$ python -q
>>> import numpy as np
>>> np.set_printoptions(suppress=True, linewidth=140)
>>> def tidy(a):
...     return np.round(a, 3) + 0
... 
>>> data = np.array([[-6, 3, 1, 2, -1],
...     [3, -6, 3, 1, 2],
...     [1, 3, -6, 3, 1],
...     [2, 1, 3, -6, 3],
...     [-1, 2, 1, 3, -6]])
>>> # symmetric
>>> M2 = data / np.linalg.norm(data, axis=1, keepdims=True)
>>> cov = M2 @ M2.T
>>> print((cov - 2 * np.eye(5)).round(6).argmax(axis=1))
[4 3 0 1 0]
>>> print(tidy(np.linalg.norm(M2, axis=1)))
[1. 1. 1. 1. 1.]
>>> print(tidy(cov))
[[ 1.    -0.602  0.037 -0.383  0.49 ]
 [-0.602  1.    -0.487  0.153 -0.383]
 [ 0.037 -0.487  1.    -0.487  0.037]
 [-0.383  0.153 -0.487  1.    -0.602]
 [ 0.49  -0.383  0.037 -0.602  1.   ]]
>>> t = np.radians(72)
>>> Rm = np.eye(5)
>>> Rm[1, 1] = Rm[3, 3] = np.cos(t)
>>> Rm[1, 3], Rm[3, 1] = -np.sin(t), np.sin(t)
>>> print(tidy(Rm))
[[ 1.     0.     0.     0.     0.   ]
 [ 0.     0.309  0.    -0.951  0.   ]
 [ 0.     0.     1.     0.     0.   ]
 [ 0.     0.951  0.     0.309  0.   ]
 [ 0.     0.     0.     0.     1.   ]]
>>> M2 = data @ Rm.T
>>> print(tidy(np.linalg.svd(data, compute_uv=False)), tidy(np.linalg.svd(M2, compute_uv=False)))
[11.719  7.773  7.414  4.586  1.493] [11.719  7.773  7.414  4.586  1.493]
>>> print(tidy(np.linalg.det(Rm)), tidy(np.trace(Rm)))
1.0 3.618
>>> print(tidy(np.abs(M2 - data).max(axis=0)))
[0.    5.015 0.    6.397 0.   ]
>>> X = np.loadtxt("run1.csv", delimiter=",")
>>> print(X)
[[-6. -3.]
 [ 0.  0.]
 [-4. -2.]
 [-2. -1.]]
>>> print(np.linalg.cond(X) > 100)
True
>>> print(tidy(np.linalg.norm(X, 2) / np.linalg.norm(X)))
1.0
>>> M2 = X[0, 0] * X[1:] - np.outer(X[1:, 0], X[0])
>>> print(M2)
[[0. 0.]
 [0. 0.]
 [0. 0.]]
>>> print(np.flatnonzero(~M2.round(6).any(axis=1)))
[0 1 2]
>>> print(np.linalg.matrix_rank(M2), np.linalg.matrix_rank(X))
0 1
>>> rank = np.linalg.matrix_rank(X)
>>> print(rank)
1
>>> N = np.linalg.svd(X)[2][rank:].T
>>> print(tidy(X @ N))
[[0.]
 [0.]
 [0.]
 [0.]]
>>> print(tidy(N[:, 0] / N[np.abs(N[:, 0]).round(6).argmax(), 0]))
[-0.5  1. ]
>>> print(np.allclose(X @ N, 0))
True
>>> W2 = np.sign(np.array([[2, 4, 1], [1, 1, 3], [3, 5, 1]]))
>>> M2 = (np.tril(W2, -1) + np.eye(3)) @ (np.triu(W2, 1) + np.eye(3))
>>> ev = np.array([0, 2, 1])
>>> A = np.rint(M2 * ev @ np.linalg.inv(M2)) + 0
>>> print(A)
[[-2.  3. -1.]
 [-4.  6. -2.]
 [-4.  5. -1.]]
>>> print(np.abs(X).max())
6.0
>>> print(tidy(np.linalg.svd(X, compute_uv=False)))
[8.367 0.   ]
>>> print(X.sum(axis=0))
[-12.  -6.]
>>> print(np.linalg.matrix_rank(X))
1
>>> print(X - X[0])
[[0. 0.]
 [6. 3.]
 [2. 1.]
 [4. 2.]]
>>> print(np.unravel_index(np.abs(X).argmax(), X.shape))
(np.int64(0), np.int64(0))
>>> print(X.mean(axis=0))
[-3.  -1.5]
>>> rng = np.random.default_rng(51846)
>>> idx = rng.permutation(3)
>>> print(idx)
[1 2 0]
>>> M2 = A[idx][:, idx]
>>> print(tidy(np.linalg.det(M2)), tidy(np.linalg.det(A[idx])))
0.0 0.0
>>> print(np.diag(M2))
[ 6. -1. -2.]
>>> print(M2)
[[ 6. -2. -4.]
 [ 5. -1. -4.]
 [ 3. -1. -2.]]
>>> print(tidy(np.sort(np.abs(np.linalg.eigvals(M2)))))
[0. 1. 2.]
>>> print(np.allclose(M2, A))
False
>>> rank = np.linalg.matrix_rank(M2)
>>> print(rank)
2
>>> N = np.linalg.svd(M2)[2][rank:].T
>>> print(tidy(N[:, 0] / N[np.abs(N[:, 0]).round(6).argmax(), 0]))
[1. 1. 1.]
>>> print(tidy(M2 @ N))
[[0.]
 [0.]
 [0.]]
>>> u = np.array([-1, 0, -1, -1])
>>> mat = 3 * np.eye(4) + np.outer(u, u)
>>> print(mat)
[[4. 0. 1. 1.]
 [0. 3. 0. 0.]
 [1. 0. 4. 1.]
 [1. 0. 1. 4.]]
>>> # 2 groups of indices that never mix
>>> vec = np.array([6, 6, 3, 7])
>>> target = mat @ vec
>>> print(target)
[34. 18. 25. 37.]
>>> print(tidy(np.linalg.solve(mat, target + mat[:, 0])))
[7. 6. 3. 7.]
>>> vec = np.array([2, 0, 2, -1])
>>> target = mat @ vec
>>> b, lr = np.zeros(4), 1 / np.linalg.norm(mat, 2) ** 2
>>> for i in range(200):
...     b -= lr * mat.T @ (mat @ b - target)
...     if i % 50 == 0: print(i, round(np.linalg.norm(mat @ b - target), 3))
... 
0 5.511
50 0.0
100 0.0
150 0.0
>>> print(tidy(b))
[ 2.  0.  2. -1.]
>>> ev, V = np.linalg.eigh(mat)
>>> vec = np.array([-1, -2, 1, -1])
>>> print(tidy(V * np.sqrt(ev) @ V.T))
[[1.971 0.    0.239 0.239]
 [0.    1.732 0.    0.   ]
 [0.239 0.    1.971 0.239]
 [0.239 0.    0.239 1.971]]
>>> print(tidy(vec @ mat @ vec / (vec @ vec)), ev[0], ev[-1])
3.143 3.0 6.0
>>> print(tidy(V * np.abs(ev) @ V.T))
[[4. 0. 1. 1.]
 [0. 3. 0. 0.]
 [1. 0. 4. 1.]
 [1. 0. 1. 4.]]
>>> arr = np.array([[-1, 0, 1, 2, 3, 4],
...     [5, 6, 7, 8, 9, 10],
...     [11, 12, 13, 14, 15, 16],
...     [17, 18, 19, 20, 21, 22],
...     [23, 24, 25, 26, 27, 28]])
>>> print(arr)
[[-1  0  1  2  3  4]
 [ 5  6  7  8  9 10]
 [11 12 13 14 15 16]
 [17 18 19 20 21 22]
 [23 24 25 26 27 28]]
>>> # looks like rank 2
>>> print(tidy(np.linalg.norm(arr, "nuc")))
92.652
>>> print(tidy(np.linalg.norm(arr, 2)))
87.695
>>> print(np.linalg.norm(arr, axis=1).argmax())
4
>>> print(tidy(np.linalg.norm(arr, 1)), tidy(np.linalg.norm(arr, np.inf)))
80.0 153.0
>>> print(tidy(np.linalg.norm(arr[0], 1)), tidy(np.linalg.norm(arr[0], np.inf)))
11.0 4.0
>>> feats = np.loadtxt("a.csv", delimiter=",")
>>> print(tidy(feats))
[[-0.5    0.     0.     0.     0.866  0.   ]
 [ 0.     1.     0.     0.     0.     0.   ]
 [ 0.     0.     1.     0.     0.     0.   ]
 [ 0.     0.     0.     1.     0.     0.   ]
 [-0.866  0.     0.     0.    -0.5    0.   ]
 [ 0.     0.     0.     0.     0.     1.   ]]
>>> M2 = data ** -1
Traceback (most recent call last):
  File "<python-input-87>", line 1, in <module>
    M2 = data ** -1
         ~~~~~^^~~~
ValueError: Integers to negative integer powers are not allowed.
>>> M2 = np.linalg.inv(data)
>>> print(tidy(data @ M2))
[[1. 0. 0. 0. 0.]
 [0. 1. 0. 0. 0.]
 [0. 0. 1. 0. 0.]
 [0. 0. 0. 1. 0.]
 [0. 0. 0. 0. 1.]]
>>> print((np.abs(M2) > 1e-9).astype(int))
[[1 1 1 1 1]
 [1 1 1 1 1]
 [1 1 1 1 1]
 [1 1 1 1 1]
 [1 1 1 1 1]]
>>> print(tidy(np.linalg.inv(M2)))
[[-6.  3.  1.  2. -1.]
 [ 3. -6.  3.  1.  2.]
 [ 1.  3. -6.  3.  1.]
 [ 2.  1.  3. -6.  3.]
 [-1.  2.  1.  3. -6.]]
>>> print(tidy(np.linalg.cond(data)))
7.85
>>> M = np.load("sample19.npy")
>>> print(M)
[[ 0 -4  0 -7]
 [ 4  0  5  7]
 [ 0 -5  0 -4]
 [ 7 -7  4  0]]
>>> # skew, so no eigenvalue has a real part
>>> vec = np.array([-1, 0, -2, 2])
>>> print(tidy(np.linalg.eigvals(M).real))
[0. 0. 0. 0.]
>>> O = np.linalg.solve(np.eye(4) - M, np.eye(4) + M)
>>> print(tidy(O @ O.T))
[[1. 0. 0. 0.]
 [0. 1. 0. 0.]
 [0. 0. 1. 0.]
 [0. 0. 0. 1.]]
>>> W = np.array([[1, 2, 2, 0], [2, 1, 2, -2], [0, -2, -2, -1], [-2, -2, 1, 0]])
>>> b = np.array([-1, 0, -1, 2])
>>> act = np.maximum(M @ W + b, 0)
>>> print((act > 0).astype(int))
[[1 1 0 1]
 [0 0 1 0]
 [0 1 0 1]
 [0 0 0 1]]
>>> print((act > 0).mean(axis=0))
[0.25 0.5  0.25 0.75]
>>> W2 = np.array([[1, 3], [2, 0], [1, 5], [5, 4]])
>>> print((act @ W2).round(6).argmax(axis=1))
[0 1 0 0]
>>> print(act @ W2)
[[75 55]
 [ 4 20]
 [66 48]
 [60 48]]
>>> idx = rng.permutation(4)
>>> M2 = M[:, idx] * rng.choice([-1, 1], 4)
>>> print(M2)
[[ 4  0  0 -7]
 [ 0 -4 -5  7]
 [ 5  0  0 -4]
 [ 7 -7 -4  0]]
>>> U, _, VT = np.linalg.svd(M.T @ M2)
>>> print(tidy(np.linalg.lstsq(M, M2)[0]))
[[ 0. -1.  0.  0.]
 [-1.  0.  0.  0.]
 [ 0.  0. -1.  0.]
 [ 0.  0.  0.  1.]]
>>> print(tidy(np.abs(np.linalg.eigvals(M)).max()))
12.355
>>> print(np.linalg.matrix_power(M, 4))
[[ 9714 -7595  7440  4340]
 [-7595 13589 -4340  7440]
 [ 7440 -4340  5994  5425]
 [ 4340  7440  5425 17309]]
>>> print((M - M.T) / 2)
[[ 0. -4.  0. -7.]
 [ 4.  0.  5.  7.]
 [ 0. -5.  0. -4.]
 [ 7. -7.  4.  0.]]
>>> print((M + M.T) / 2)
[[0. 0. 0. 0.]
 [0. 0. 0. 0.]
 [0. 0. 0. 0.]
 [0. 0. 0. 0.]]
>>> print(np.trace(M))
0
>>> print(tidy(np.sort(np.abs(np.linalg.eigvals(M)))))
[ 1.538  1.538 12.355 12.355]
>>> m1 = np.load("m.npy")
>>> print(m1)
[[-1 -1 -1 -1 -1 -1]
 [-1 -2 -2 -2 -2 -2]
 [-1 -2 -3 -3 -3 -3]
 [-1 -2 -3 -4 -4 -4]
 [-1 -2 -3 -4 -5 -5]
 [-1 -2 -3 -4 -5 -6]]
>>> idx = rng.permutation(6)
>>> print(idx)
[2 5 4 1 3 0]
>>> M2 = m1[idx][:, idx]
>>> print(np.allclose(M2, m1))
False
>>> print(tidy(np.sort(np.abs(np.linalg.eigvals(M2)))))
[ 0.265  0.319  0.446  0.775  1.988 17.207]
>>> print(M2)
[[-3 -3 -3 -2 -3 -1]
 [-3 -6 -5 -2 -4 -1]
 [-3 -5 -5 -2 -4 -1]
 [-2 -2 -2 -2 -2 -1]
 [-3 -4 -4 -2 -4 -1]
 [-1 -1 -1 -1 -1 -1]]
>>> print(np.trace(M2))
-21
>>> def softmax(z):
...     e = np.exp(z - z.max(axis=-1, keepdims=True))
...     return e / e.sum(axis=-1, keepdims=True)
... 
>>> print(tidy(softmax(m1).sum(axis=1)))
[1. 1. 1. 1. 1. 1.]
>>> S = m1 @ m1.T / np.sqrt(6)
>>> print(tidy(softmax(S + np.triu(np.full(S.shape, -np.inf), 1))))
[[1.    0.    0.    0.    0.    0.   ]
 [0.017 0.983 0.    0.    0.    0.   ]
 [0.    0.007 0.993 0.    0.    0.   ]
 [0.    0.    0.007 0.993 0.    0.   ]
 [0.    0.    0.    0.017 0.983 0.   ]
 [0.    0.    0.    0.001 0.079 0.92 ]]
>>> print(tidy(softmax(S)[0] @ m1))
[-1.    -1.999 -2.99  -3.939 -4.745 -5.23 ]
>>> ev, V = np.linalg.eigh(m1)
>>> vec = np.array([-3, 2, -2, 2, 1, 3])
>>> print(np.abs(m1).sum(axis=1).max(), tidy(np.abs(ev).max()))
21 17.207
>>> print(tidy(vec @ m1 @ vec / (vec @ vec)), tidy(ev[0]), tidy(ev[-1]))
-3.935 -17.207 -0.265
>>> print(vec @ m1 @ vec)
-122
